$ python3 -q
>>> import numpy as np
>>> np.set_printoptions(suppress=True, linewidth=140)
>>> def tidy(a):
...     return np.round(a, 1) + 0
... 
>>> A = np.loadtxt("arr.csv", delimiter=",")
>>> print(tidy(A))
[[1.  0.  0.  0.  0.  0.  0.  0.  0. ]
 [0.  0.7 0.  0.  0.3 0.  0.  0.  0. ]
 [0.2 0.  0.2 0.2 0.  0.  0.2 0.  0. ]
 [0.  0.3 0.  0.7 0.  0.  0.  0.  0. ]
 [0.  0.  0.  0.  1.  0.  0.  0.  0. ]
 [0.  0.3 0.  0.  0.  0.3 0.  0.3 0. ]
 [0.  0.  0.2 0.  0.2 0.  0.2 0.  0.2]
 [0.  0.  0.3 0.3 0.  0.  0.  0.3 0. ]
 [0.3 0.  0.  0.  0.3 0.  0.  0.  0.3]]
>>> left, sigma, Vh = np.linalg.svd(A)
>>> vecs = Vh[:(sigma > 1e-8).sum()]
>>> rng = np.random.default_rng(6658)
>>> x0 = A[8] + -2 * A[4] + rng.integers(2) * np.eye(9)[6]
>>> print(tidy(x0))
[ 0.3  0.   0.   0.  -1.7  0.   1.   0.   0.3]
>>> print(tidy(np.diag(vecs.T @ vecs)))
[1.  1.  0.8 1.  1.  0.7 0.8 0.7 1. ]
>>> B = A / np.sqrt((A ** 2).mean(axis=1, keepdims=True))
>>> print(tidy(A - A.mean(axis=1, keepdims=True)))
[[ 0.9 -0.1 -0.1 -0.1 -0.1 -0.1 -0.1 -0.1 -0.1]
 [-0.1  0.6 -0.1 -0.1  0.2 -0.1 -0.1 -0.1 -0.1]
 [ 0.1 -0.1  0.1  0.1 -0.1 -0.1  0.1 -0.1 -0.1]
 [-0.1  0.2 -0.1  0.6 -0.1 -0.1 -0.1 -0.1 -0.1]
 [-0.1 -0.1 -0.1 -0.1  0.9 -0.1 -0.1 -0.1 -0.1]
 [-0.1  0.2 -0.1 -0.1 -0.1  0.2 -0.1  0.2 -0.1]
 [-0.1 -0.1  0.1 -0.1  0.1 -0.1  0.1 -0.1  0.1]
 [-0.1 -0.1  0.2  0.2 -0.1 -0.1 -0.1  0.2 -0.1]
 [ 0.2 -0.1 -0.1 -0.1  0.2 -0.1 -0.1 -0.1  0.2]]
>>> print(B[0])
[3. 0. 0. 0. 0. 0. 0. 0. 0.]
>>> print(tidy(np.linalg.norm(B, axis=1)))
[3. 3. 3. 3. 3. 3. 3. 3. 3.]
>>> print(np.linalg.matrix_rank(A - A.mean(axis=1, keepdims=True)))
7
>>> X = np.loadtxt("m.csv", delimiter=",")
>>> print(tidy(X))
[[ 0.8 -1.5 -0.1 -1.4  1.   1.  -1.  -2.3]
 [-1.   4.7 -3.3  0.9  1.1  2.3 -1.  -1.5]
 [-0.1  1.6 -1.7 -0.3  1.1  1.7 -1.  -1.9]
 [ 0.7 -1.7  0.4 -1.1  0.6  0.4 -0.6 -1.5]
 [ 1.  -4.3  2.9 -0.9 -0.8 -1.9  0.8  1.1]
 [-1.3  4.1 -1.9  1.8 -0.3  0.4  0.3  1.2]
 [ 1.2 -5.6  3.9 -1.  -1.3 -2.7  1.2  1.8]
 [ 0.   0.   0.   0.   0.   0.   0.   0. ]
 [-0.3  3.  -2.9 -0.3  1.7  2.7 -1.6 -3. ]]
>>> print(tidy(np.linalg.norm(X, 2) / np.linalg.norm(X)))
0.9
>>> left, sigma, Vh = np.linalg.svd(X)
>>> vecs = Vh[:(sigma > 1e-8).sum()]
>>> x0 = X[2] + 5 * X[5] + rng.integers(2) * np.eye(8)[6]
>>> print(tidy(x0))
[ -6.6  21.9 -11.1   8.5  -0.3   3.8   0.5   3.9]
>>> print(np.linalg.matrix_rank(np.vstack([X, x0])))
2
>>> print(tidy(vecs.T @ vecs))
[[ 0.1 -0.2  0.1 -0.1  0.   0.   0.  -0.1]
 [-0.2  0.6 -0.3  0.2  0.   0.1  0.   0.1]
 [ 0.1 -0.3  0.2 -0.1 -0.1 -0.2  0.1  0.1]
 [-0.1  0.2 -0.1  0.2 -0.1 -0.1  0.1  0.2]
 [ 0.   0.  -0.1 -0.1  0.1  0.1 -0.1 -0.2]
 [ 0.   0.1 -0.2 -0.1  0.1  0.2 -0.1 -0.3]
 [ 0.   0.   0.1  0.1 -0.1 -0.1  0.1  0.2]
 [-0.1  0.1  0.1  0.2 -0.2 -0.3  0.2  0.5]]
>>> print(np.allclose(vecs.T @ vecs @ x0, x0))
True
>>> F = np.loadtxt("w.csv", delimiter=",")
>>> print(F)
[[-0.8  0.   0.6]
 [ 0.6  0.   0.8]
 [ 0.   1.   0. ]]
>>> # keeps lengths
>>> Q, vecs = np.linalg.qr(F[:, :1])[0], np.linalg.qr(F[:, 1:])[0]
>>> sigma = np.linalg.svd(Q.T @ vecs, compute_uv=False)
>>> print(tidy(np.linalg.norm(Q @ Q.T - vecs @ vecs.T, 2)))
1.0
>>> print(np.degrees(np.arccos(sigma.clip(0, 1))))
[90.]
>>> print(F.shape)
(3, 3)
>>> print(np.unravel_index(np.abs(F).argmax(), F.shape))
(np.int64(2), np.int64(1))
>>> print(tidy(np.linalg.norm(F)))
1.7
>>> print(tidy(np.diff(F, axis=0)))
[[ 1.4  0.   0.2]
 [-0.6  1.  -0.8]]
>>> F[3]
Traceback (most recent call last):
  File "<python-input-37>", line 1, in <module>
    F[3]
    ~^^^
IndexError: index 3 is out of bounds for axis 0 with size 3
>>> print(np.linalg.matrix_rank(F))
3
